$ python -q
>>> import numpy as np
>>> np.set_printoptions(precision=2, suppress=True, linewidth=120, floatmode="fixed")
>>> arr = np.loadtxt("mat.csv", delimiter=",")
>>> print(arr)
[[ 0.90  1.90 -1.10 -0.30 -0.20 -0.90 -1.60  2.00  0.10]
 [ 0.50  0.40  0.00  0.80  1.20  0.80  0.30  1.00 -0.20]
 [ 0.60  0.90  0.70  0.30 -0.50  1.40 -0.30 -0.30  0.20]
 [ 1.30  0.10 -0.30  0.20  0.70  0.00 -0.80 -0.10 -0.60]
 [-0.10 -0.10  0.30 -0.40 -0.70  0.00  0.40  0.10  1.10]
 [ 0.20 -0.90  0.30 -0.30 -1.10  0.60 -0.70  0.40  0.60]
 [-0.50 -0.10 -0.90  0.60 -0.30 -0.80  0.00 -1.70 -0.60]
 [ 0.70  0.50 -0.10 -0.40  0.50 -2.30  0.60  0.10  0.70]
 [-1.70 -2.10 -2.10 -0.60  1.50 -1.00 -0.10  1.30  0.40]
 [ 0.40 -1.70  2.40  1.50  1.10  0.80 -1.80  1.50 -0.20]]
>>> x = np.array([-2, -4, -5, 2, 3, 3, 2, -2, -2])
>>> print(arr @ (2 * x))
[-30.40   8.00 -10.80   1.60 -10.80  -7.60  16.80 -19.00  38.00  -7.00]
>>> print(arr @ np.ones(9))
[ 0.80  4.80  3.00  0.50  0.60 -0.90 -4.30  0.30 -4.40  4.00]
>>> print((arr * x).sum(axis=1))
[-15.20   4.00  -5.40   0.80  -5.40  -3.80   8.40  -9.50  19.00  -3.50]
>>> x = np.array([1, 3, 5, 3, 1, 3, 2, 3, 3])
>>> target = arr @ x
>>> print(target)
[  0.40  10.70  10.50  -2.30   3.60   0.40 -13.10  -2.30 -16.90  15.60]
>>> rng = np.random.default_rng(1)
>>> target = target + 0.05 * rng.normal(size=10)
>>> print(target)
[  0.42  10.74  10.52  -2.37   3.65   0.42 -13.13  -2.27 -16.88  15.61]
>>> c, *_ = np.linalg.lstsq(arr, target)
>>> print([round(float(np.linalg.norm(np.linalg.solve(arr.T @ arr + lam * np.eye(9), arr.T @ target))), 2) for lam in (0, 1, 10, 100)])
[8.76, 7.45, 4.46, 1.13]
>>> print(c.round())
[1.00 3.00 5.00 3.00 1.00 3.00 2.00 3.00 3.00]
>>> print(c)
[0.99 3.00 4.99 3.05 0.98 3.00 2.02 3.03 3.05]
>>> print(round(np.linalg.norm(target - arr @ c), 2))
0.01
>>> r0 = np.array([0, 5, -2, -4, -3, -3])
>>> g = np.array([-3, -1, -1, -1, 3, -2, -3, 3])
>>> F = r0[:, None] + g[None, :]
>>> print(F)
[[-3 -1 -1 -1  3 -2 -3  3]
 [ 2  4  4  4  8  3  2  8]
 [-5 -3 -3 -3  1 -4 -5  1]
 [-7 -5 -5 -5 -1 -6 -7 -1]
 [-6 -4 -4 -4  0 -5 -6  0]
 [-6 -4 -4 -4  0 -5 -6  0]]
>>> r = np.linalg.matrix_rank(F)
>>> print(r)
2
>>> null = np.linalg.svd(F)[2][r:].T
>>> print(np.allclose(F @ null, 0))
True
>>> print(null.shape)
(8, 6)
>>> print([int(np.linalg.matrix_rank(F[:i])) for i in range(1, len(F) + 1)])
[1, 2, 2, 2, 2, 2]
>>> print([int(np.linalg.matrix_rank(F[:, :j + 1])) for j in range(8)])
[1, 2, 2, 2, 2, 2, 2, 2]
>>> print(np.linalg.matrix_rank(F.T @ F), np.linalg.matrix_rank(F @ F.T))
2 2
>>> x = np.array([-2, -2, 1, -1, -3, -2, -1, 0])
>>> print(np.einsum("ij,j->i", F, x))
[  6 -44  26  46  36  36]
>>> print(F @ np.ones(8))
[ -5.00  35.00 -21.00 -37.00 -29.00 -29.00]
>>> Uu, sig, Vh = np.linalg.svd(F)
>>> print(sig.round(2) + 0)
[26.02 12.45  0.00  0.00  0.00  0.00]
>>> B = Uu[:, :2] @ np.diag(sig[:2]) @ Vh[:2]
>>> print(B.round(2) + 0)
[[-3.00 -1.00 -1.00 -1.00  3.00 -2.00 -3.00  3.00]
 [ 2.00  4.00  4.00  4.00  8.00  3.00  2.00  8.00]
 [-5.00 -3.00 -3.00 -3.00  1.00 -4.00 -5.00  1.00]
 [-7.00 -5.00 -5.00 -5.00 -1.00 -6.00 -7.00 -1.00]
 [-6.00 -4.00 -4.00 -4.00  0.00 -5.00 -6.00  0.00]
 [-6.00 -4.00 -4.00 -4.00  0.00 -5.00 -6.00  0.00]]
>>> print(np.round(np.abs(F - B).max(), 2))
0.0
>>> print(round(float(np.linalg.norm(F - B) / np.linalg.norm(F)), 2))
0.0
>>> print(np.round(np.linalg.norm(F - B, 2), 2), round(float(sig[2]), 2))
0.0 0.0
>>> A = np.load("data.npy")
>>> print(A)
[[-1.00  1.00  1.00  1.00  1.00  1.00  1.00  1.00]
 [ 1.00 -1.00  1.00  1.00  1.00  1.00  1.00  1.00]
 [ 1.00  1.00 -1.00  1.00  1.00  1.00  1.00  1.00]
 [ 1.00  1.00  1.00 -1.00  1.00  1.00  1.00  1.00]
 [ 1.00  1.00  1.00  1.00 -1.00  1.00  1.00  1.00]
 [ 1.00  1.00  1.00  1.00  1.00 -1.00  1.00  1.00]
 [ 1.00  1.00  1.00  1.00  1.00  1.00 -1.00  1.00]
 [ 1.00  1.00  1.00  1.00  1.00  1.00  1.00 -1.00]]
>>> gram = A.T @ A
>>> print(np.trace(gram), (A ** 2).sum())
64.0 64.0
>>> print(np.linalg.eigvalsh(gram)[::-1])
[36.00  4.00  4.00  4.00  4.00  4.00  4.00  4.00]
>>> print(np.allclose(gram, gram.T))
True
>>> print((A @ A.T).shape)
(8, 8)
>>> print(np.diag(gram))
[8.00 8.00 8.00 8.00 8.00 8.00 8.00 8.00]
>>> print(np.linalg.matrix_rank(gram))
8
>>> print(gram)
[[8.00 4.00 4.00 4.00 4.00 4.00 4.00 4.00]
 [4.00 8.00 4.00 4.00 4.00 4.00 4.00 4.00]
 [4.00 4.00 8.00 4.00 4.00 4.00 4.00 4.00]
 [4.00 4.00 4.00 8.00 4.00 4.00 4.00 4.00]
 [4.00 4.00 4.00 4.00 8.00 4.00 4.00 4.00]
 [4.00 4.00 4.00 4.00 4.00 8.00 4.00 4.00]
 [4.00 4.00 4.00 4.00 4.00 4.00 8.00 4.00]
 [4.00 4.00 4.00 4.00 4.00 4.00 4.00 8.00]]
>>> E = np.loadtxt("layer1.csv", delimiter=",")
>>> print(E)
[[-33.80   9.94  -4.03]
 [-25.05   7.47  -5.16]
 [-23.50   7.02  -5.32]
 [-18.84   5.60  -5.73]
 [-13.47   3.87  -5.99]
 [-12.58   3.57  -6.01]
 [ -8.19   2.02  -5.89]
 [ -3.19   0.08  -5.06]
 [ -1.87  -0.48  -4.54]
 [ -0.22  -1.17  -3.21]
 [ -0.04  -1.22  -2.90]
 [  0.19  -0.76  -0.84]
 [ -0.01   0.04   0.03]
 [  0.08   2.81   0.99]
 [  0.30   3.55   1.01]
 [  0.67   4.46   0.94]
 [  0.89   4.90   0.87]
 [  1.12   5.31   0.79]
 [  1.17   5.40   0.78]
 [  1.55   6.03   0.62]
 [  2.58   7.43   0.17]
 [  2.83   7.73   0.06]
 [  2.99   7.92  -0.02]
 [  6.66  11.47  -1.84]
 [  9.41  13.59  -3.25]
 [ 10.50  14.36  -3.81]
 [ 11.72  15.18  -4.44]
 [ 16.34  18.02  -6.83]
 [ 17.51  18.69  -7.44]
 [ 17.66  18.77  -7.52]
 [ 21.60  20.88  -9.56]
 [ 36.60  27.80 -17.25]
 [ 36.79  27.88 -17.35]]
>>> x = np.array([-2, 1, -2])
>>> target = E @ x
>>> c, lr = np.zeros(3), 1 / np.linalg.norm(E, 2) ** 2
>>> for i in range(40):
...     c -= lr * E.T @ (E @ c - target)
...     if i % 10 == 0: print(i, round(np.linalg.norm(E @ c - target), 2))
... 
0 103.24
10 15.6
20 11.55
30 8.8
>>> print(c)
[-2.02  1.19 -1.63]
>>> print(np.round(np.linalg.cond(E), 2))
6.1
>>> hat = E @ np.linalg.solve(E.T @ E, E.T)
>>> print(np.linalg.matrix_rank(np.eye(33) - hat))
30
>>> print(np.round(np.diag(hat), 2) + 0)
[0.35 0.19 0.17 0.13 0.10 0.10 0.09 0.08 0.07 0.04 0.04 0.00 0.00 0.02 0.02 0.03 0.04 0.04 0.04 0.04 0.05 0.05 0.05
 0.06 0.06 0.07 0.07 0.08 0.08 0.08 0.11 0.32 0.32]
>>> print(np.allclose(hat @ hat, hat))
True
>>> print(E.shape)
(33, 3)
>>> print(np.unravel_index(np.abs(E).argmax(), E.shape))
(np.int64(32), np.int64(0))
>>> print(np.abs(E).max())
36.79
>>> print(np.linalg.svd(E, compute_uv=False))
[100.01  53.21  16.40]
>>> print(round(np.linalg.norm(E), 2))
114.47
>>> print(E.mean(axis=0))
[ 1.77  8.43 -3.87]
>>> Q, _ = np.linalg.qr(np.array([[1.6], [-0.7], [-1.4], [2.2], [-0.7]]))
>>> J = Q @ Q.T
>>> print(J)
[[ 0.25 -0.11 -0.22  0.34 -0.11]
 [-0.11  0.05  0.09 -0.15  0.05]
 [-0.22  0.09  0.19 -0.30  0.09]
 [ 0.34 -0.15 -0.30  0.47 -0.15]
 [-0.11  0.05  0.09 -0.15  0.05]]
>>> print(np.unravel_index(np.abs(J).argmax(), J.shape))
(np.int64(3), np.int64(3))
>>> print(round(np.abs(J).max(), 2))
0.47
>>> print(np.round(np.linalg.svd(J, compute_uv=False), 2) + 0)
[1.00 0.00 0.00 0.00 0.00]
>>> np.zeros(5, 5)
Traceback (most recent call last):
  File "<python-input-75>", line 1, in <module>
    np.zeros(5, 5)
    ~~~~~~~~^^^^^^
TypeError: Cannot interpret '5' as a data type
>>> print(J - J[0])
[[ 0.00  0.00  0.00  0.00  0.00]
 [-0.36  0.16  0.31 -0.49  0.16]
 [-0.46  0.20  0.41 -0.64  0.20]
 [ 0.09 -0.04 -0.08  0.13 -0.04]
 [-0.36  0.16  0.31 -0.49  0.16]]
>>> evals, evecs = np.linalg.eigh(J)
>>> x = np.array([-3, -5, 8, -8, -3])
>>> print(np.round(np.linalg.eigvalsh(J[1:, 1:]), 2) + 0)
[0.00 0.00 0.00 0.75]
>>> print(evecs * np.maximum(evals, 0) @ evecs.T)
[[ 0.25 -0.11 -0.22  0.34 -0.11]
 [-0.11  0.05  0.09 -0.15  0.05]
 [-0.22  0.09  0.19 -0.30  0.09]
 [ 0.34 -0.15 -0.30  0.47 -0.15]
 [-0.11  0.05  0.09 -0.15  0.05]]
>>> print(round(np.abs(J).sum(axis=1).max(), 2), round(float(np.abs(evals).max()), 2))
1.4 1.0
>>> hat = np.triu(np.array([[0, 0, 0, 0, 0],
...     [2, 2, 0, 1, 2],
...     [0, 0, 2, 0, 2],
...     [2, 1, 2, 2, 2],
...     [2, 2, 1, 0, 0]]), 1) + np.eye(5)
>>> B = hat @ J @ np.linalg.inv(hat)
>>> print(np.round(np.poly(B), 2) + 0)
[ 1.00 -1.00  0.00  0.00  0.00  0.00]
>>> print(B)
[[ 0.25 -0.11 -0.22  0.45 -0.36]
 [ 0.02 -0.01 -0.01  0.03 -0.02]
 [-0.43  0.19  0.38 -0.79  0.62]
 [ 0.12 -0.05 -0.11  0.22 -0.18]
 [-0.11  0.05  0.09 -0.20  0.16]]
>>> K = np.load("x.npy")
>>> print(K)
[[0 0 1 1 0 0 1 0]
 [0 0 1 0 0 0 0 0]
 [1 1 0 0 0 1 0 0]
 [1 0 0 0 0 1 0 1]
 [0 0 0 0 0 0 1 0]
 [0 0 1 1 0 0 0 1]
 [1 0 0 0 1 0 0 0]
 [0 0 0 1 0 1 0 0]]
>>> print(np.trace(K))
0
>>> print((K + K.T) / 2)
[[0.00 0.00 1.00 1.00 0.00 0.00 1.00 0.00]
 [0.00 0.00 1.00 0.00 0.00 0.00 0.00 0.00]
 [1.00 1.00 0.00 0.00 0.00 1.00 0.00 0.00]
 [1.00 0.00 0.00 0.00 0.00 1.00 0.00 1.00]
 [0.00 0.00 0.00 0.00 0.00 0.00 1.00 0.00]
 [0.00 0.00 1.00 1.00 0.00 0.00 0.00 1.00]
 [1.00 0.00 0.00 0.00 1.00 0.00 0.00 0.00]
 [0.00 0.00 0.00 1.00 0.00 1.00 0.00 0.00]]
>>> print(round(float(np.linalg.det(K)), 2))
1.0
>>> print(np.round(np.abs(np.linalg.eigvals(K)).max(), 2))
2.61
>>> B = np.array([[4, -4, -4],
...     [0, 5, 0],
...     [5, 1, 2],
...     [-2, 3, 2],
...     [1, 2, 5],
...     [3, -2, -2],
...     [-5, 4, 0],
...     [-3, -5, 0]])
>>> print(np.einsum("ij->j", K))
[3 1 3 3 1 3 2 2]
>>> print(K @ B)
[[ -2   8   4]
 [  5   1   2]
 [  7  -1  -6]
 [  4 -11  -6]
 [ -5   4   0]
 [  0  -1   4]
 [  5  -2   1]
 [  1   1   0]]
>>> print(np.vstack([K, B.T]).shape)
(11, 8)
>>> print(np.einsum("ik,kj->ji", K, B))
[[ -2   5   7   4  -5   0   5   1]
 [  8   1  -1 -11   4  -1  -2   1]
 [  4   2  -6  -6   0   4   1   0]]
>>> print(np.einsum("ik,kj->ij", K, B))
[[ -2   8   4]
 [  5   1   2]
 [  7  -1  -6]
 [  4 -11  -6]
 [ -5   4   0]
 [  0  -1   4]
 [  5  -2   1]
 [  1   1   0]]
>>> print(np.einsum("ij,ij->i", K, K))
[3 1 3 3 1 3 2 2]
>>> print(B.T @ K.T)
[[ -2   5   7   4  -5   0   5   1]
 [  8   1  -1 -11   4  -1  -2   1]
 [  4   2  -6  -6   0   4   1   0]]
>>> idx = rng.permutation(8)
>>> print(idx)
[1 3 7 0 2 4 6 5]
>>> B = A[idx][:, idx]
>>> print(B)
[[-1.00  1.00  1.00  1.00  1.00  1.00  1.00  1.00]
 [ 1.00 -1.00  1.00  1.00  1.00  1.00  1.00  1.00]
 [ 1.00  1.00 -1.00  1.00  1.00  1.00  1.00  1.00]
 [ 1.00  1.00  1.00 -1.00  1.00  1.00  1.00  1.00]
 [ 1.00  1.00  1.00  1.00 -1.00  1.00  1.00  1.00]
 [ 1.00  1.00  1.00  1.00  1.00 -1.00  1.00  1.00]
 [ 1.00  1.00  1.00  1.00  1.00  1.00 -1.00  1.00]
 [ 1.00  1.00  1.00  1.00  1.00  1.00  1.00 -1.00]]
>>> print(np.sort(np.abs(np.linalg.eigvals(B))))
[2.00 2.00 2.00 2.00 2.00 2.00 2.00 6.00]
>>> x = np.array([-1, 0, -1, -1, -1, 1, 2, 2])
>>> target = K @ x
>>> c, lr = np.zeros(8), 1 / np.linalg.norm(K, 2) ** 2
>>> for i in range(6):
...     c -= lr * K.T @ (K @ c - target)
...     if i % 2 == 0: print(i, round(np.linalg.norm(K @ c - target), 2))
... 
0 2.96
2 2.09
4 1.5
>>> print(round(float(np.linalg.cond(K)), 2))
15.46
>>> W = np.array([[-2, -2],
...     [0, -3],
...     [1, 0],
...     [3, 1],
...     [-3, 0],
...     [-2, -1],
...     [1, 0],
...     [-1, 3]])
>>> c = np.array([-2, -2])
>>> H = np.maximum(K @ W + c, 0)
>>> print(np.linalg.matrix_rank(H))
2
>>> cent = np.array([[2, 1], [0, 0]])
>>> print(H @ cent)
[[6 3]
 [0 0]
 [0 0]
 [0 0]
 [0 0]
 [2 1]
 [0 0]
 [0 0]]
>>> print((H @ cent).round(6).argmax(axis=1))
[0 0 0 0 0 0 0 0]
>>> data = np.loadtxt("w.csv", delimiter=",")
>>> print(data)
[[2.00 0.00 3.00 2.00 0.00 1.00 2.00 1.00 3.00 1.00 3.00 0.00]
 [0.00 3.00 1.00 0.00 0.00 1.00 3.00 3.00 0.00 3.00 1.00 1.00]
 [0.00 0.00 1.00 3.00 1.00 3.00 2.00 1.00 1.00 3.00 2.00 3.00]
 [0.00 0.00 0.00 2.00 0.00 0.00 3.00 0.00 0.00 2.00 3.00 3.00]
 [0.00 0.00 0.00 0.00 2.00 1.00 2.00 2.00 2.00 2.00 1.00 0.00]
 [0.00 0.00 0.00 0.00 0.00 1.00 0.00 1.00 2.00 3.00 1.00 3.00]
 [0.00 0.00 0.00 0.00 0.00 0.00 3.00 3.00 2.00 2.00 1.00 3.00]
 [0.00 0.00 0.00 0.00 0.00 0.00 0.00 3.00 2.00 1.00 3.00 1.00]
 [0.00 0.00 0.00 0.00 0.00 0.00 0.00 0.00 0.00 2.00 2.00 2.00]
 [0.00 0.00 0.00 0.00 0.00 0.00 0.00 0.00 0.00 0.00 1.00 0.00]
 [0.00 0.00 0.00 0.00 0.00 0.00 0.00 0.00 0.00 0.00 2.00 3.00]
 [0.00 0.00 0.00 0.00 0.00 0.00 0.00 0.00 0.00 0.00 0.00 3.00]]
>>> evals, evecs = np.linalg.eigh(A)
>>> x = np.array([3, -3, -1, -2, 0, 1, 2, -2])
>>> print((np.sign(evecs[:, -1].round(6)) == np.sign(evecs[0, -1].round(6))).astype(int))
[1 1 1 1 1 1 1 1]
>>> print(round(x @ A @ x / (x @ x), 2), round(float(evals[0]), 2), round(evals[-1], 2))
-1.88 -2.0 6.0
>>> print(np.prod(np.diag(data)), np.round(np.linalg.det(data), 2))
0.0 0.0
>>> print(np.sort(np.linalg.eigvals(data)))
[0.00 0.00 1.00 1.00 2.00 2.00 2.00 2.00 3.00 3.00 3.00 3.00]
>>> print([round(float(x), 2) for x in np.linalg.svd(data, compute_uv=False)[:3]])
[13.95, 5.87, 5.09]
>>> print(round(float(np.linalg.norm(data, 2) / np.linalg.norm(data)), 2))
0.8
>>> B = np.array([[-1, -2, -1, 1, 0, 1, 2],
...     [0, 3, 0, 0, 0, 0, -1],
...     [0, -2, 3, 0, -3, 3, 1],
...     [1, -2, 0, -3, 2, -3, 1],
...     [1, 2, -2, -2, -1, 1, 2],
...     [1, 0, -2, -1, -3, 1, 2],
...     [-3, 3, -2, 3, 0, -3, -3]])
>>> feats = np.triu(B, 1)
>>> print(feats)
[[ 0 -2 -1  1  0  1  2]
 [ 0  0  0  0  0  0 -1]
 [ 0  0  0  0 -3  3  1]
 [ 0  0  0  0  2 -3  1]
 [ 0  0  0  0  0  1  2]
 [ 0  0  0  0  0  0  2]
 [ 0  0  0  0  0  0  0]]
>>> r = np.linalg.matrix_rank(feats)
>>> print(r)
4
>>> null = np.linalg.svd(feats)[2][r:].T
>>> print(np.allclose(feats @ null, 0))
True
>>> print([int(np.linalg.matrix_rank(np.delete(feats, i, axis=0))) for i in range(7)])
[3, 4, 4, 4, 4, 4, 4]
>>> print(np.round(null @ null.T, 2) + 0)
[[ 1.00  0.00  0.00  0.00  0.00  0.00  0.00]
 [ 0.00  0.33 -0.33  0.33  0.00  0.00  0.00]
 [ 0.00 -0.33  0.83  0.17  0.00  0.00  0.00]
 [ 0.00  0.33  0.17  0.83  0.00  0.00  0.00]
 [ 0.00  0.00  0.00  0.00  0.00  0.00  0.00]
 [ 0.00  0.00  0.00  0.00  0.00  0.00  0.00]
 [ 0.00  0.00  0.00  0.00  0.00  0.00  0.00]]
>>> print(np.linalg.matrix_rank(feats.T @ feats), np.linalg.matrix_rank(feats @ feats.T))
4 4
